$ python3 -q
>>> import numpy as np
>>> import numpy.linalg as la
>>> np.set_printoptions(suppress=True, linewidth=160)
>>> def rd(a):
...     return np.round(a, 1) + 0
... 
>>> mat = np.loadtxt("out18.csv", delimiter=",")
>>> mat
array([[0., 2., 0., 2.],
       [2., 1., 2., 1.],
       [0., 2., 0., 2.],
       [2., 1., 2., 1.]])
>>> w, vecs = la.eigvalsh(mat)
Traceback (most recent call last):
  File "<python-input-6>", line 1, in <module>
    w, vecs = la.eigvalsh(mat)
    ^^^^^^^
ValueError: too many values to unpack (expected 2)
>>> w, vecs = la.eigh(mat)
>>> np.unique(w.round(6) + 0, return_counts=True)[1]
array([1, 2, 1])
>>> rd(la.svd(mat, compute_uv=False))
array([5.1, 3.1, 0. , 0. ])
>>> rd(vecs.T @ mat @ vecs)
array([[-3.1,  0. ,  0. ,  0. ],
       [ 0. ,  0. ,  0. ,  0. ],
       [ 0. ,  0. ,  0. ,  0. ],
       [ 0. ,  0. ,  0. ,  5.1]])
>>> rd(la.eigvalsh(mat + 2 * np.eye(4)))
array([-1.1,  2. ,  2. ,  7.1])
>>> rd(la.eigvalsh(mat @ mat))
array([ 0. ,  0. ,  9.8, 26.2])
>>> left, s, Vh = la.svd(mat)
>>> rd(s)
array([5.1, 3.1, 0. , 0. ])
>>> other = left[:, :2] @ np.diag(s[:2]) @ Vh[:2]
>>> rd(np.abs(mat - other).max())
np.float64(0.0)
>>> la.matrix_rank(mat, rtol=0.05)
np.int64(2)
>>> rd(la.norm(mat - other, 2)), rd(s[2])
(np.float64(0.0), np.float64(0.0))
>>> rd(la.norm(mat - other) / la.norm(mat))
np.float64(0.0)
>>> rd(other)
array([[0., 2., 0., 2.],
       [2., 1., 2., 1.],
       [0., 2., 0., 2.],
       [2., 1., 2., 1.]])
>>> rd(la.norm(mat, "nuc"))
np.float64(8.2)
>>> rd(la.norm(mat, 1)), rd(la.norm(mat, np.inf))
(np.float64(6.0), np.float64(6.0))
>>> rd(la.norm(mat) ** 2 / la.norm(mat, 2) ** 2)
np.float64(1.4)
>>> other = np.array([[-1.4, 0.6], [0.3, 1.8], [-0.9, -0.5], [-1.3, 0.4]])
>>> cent = np.array([[1.1, -2.1, 0.3], [0.3, 0.4, 0.3]])
>>> K = other @ cent
>>> rd(K)
array([[-1.4,  3.2, -0.2],
       [ 0.9,  0.1,  0.6],
       [-1.1,  1.7, -0.4],
       [-1.3,  2.9, -0.3]])
>>> th = np.radians(30)
>>> R = np.eye(3)
>>> R[0, 0] = R[1, 1] = np.cos(th)
>>> R[0, 1], R[1, 0] = -np.sin(th), np.sin(th)
>>> rd(R)
array([[ 0.9, -0.5,  0. ],
       [ 0.5,  0.9,  0. ],
       [ 0. ,  0. ,  1. ]])
>>> other = K @ R.T
>>> rd(np.abs(other - K).max(axis=0))
array([1.4, 1.1, 0. ])
>>> np.allclose(la.norm(K, axis=1), la.norm(other, axis=1))
True
>>> rd(la.svd(K, compute_uv=False)), rd(la.svd(other, compute_uv=False))
(array([5.1, 1.1, 0. ]), array([5.1, 1.1, 0. ]))
>>> np.allclose(K @ K.T, other @ other.T)
True
>>> r = la.matrix_rank(K)
>>> r
np.int64(2)
>>> ns = la.svd(K)[2][r:].T
>>> ns.shape
(3, 1)
>>> [int(la.matrix_rank(K[:, :j + 1])) for j in range(3)]
[1, 2, 2]
>>> rd(ns @ ns.T)
array([[ 0.3,  0.1, -0.5],
       [ 0.1,  0. , -0.1],
       [-0.5, -0.1,  0.6]])
>>> r0, r1 = K[0], K[1]
>>> rd(r0 @ r0)
np.float64(12.0)
>>> p = (r0 @ r1) / (r0 @ r0) * r0
>>> rd(np.outer(r0, r1))
array([[-1.2, -0.1, -0.9],
       [ 2.8,  0.3,  2. ],
       [-0.2,  0. , -0.2]])
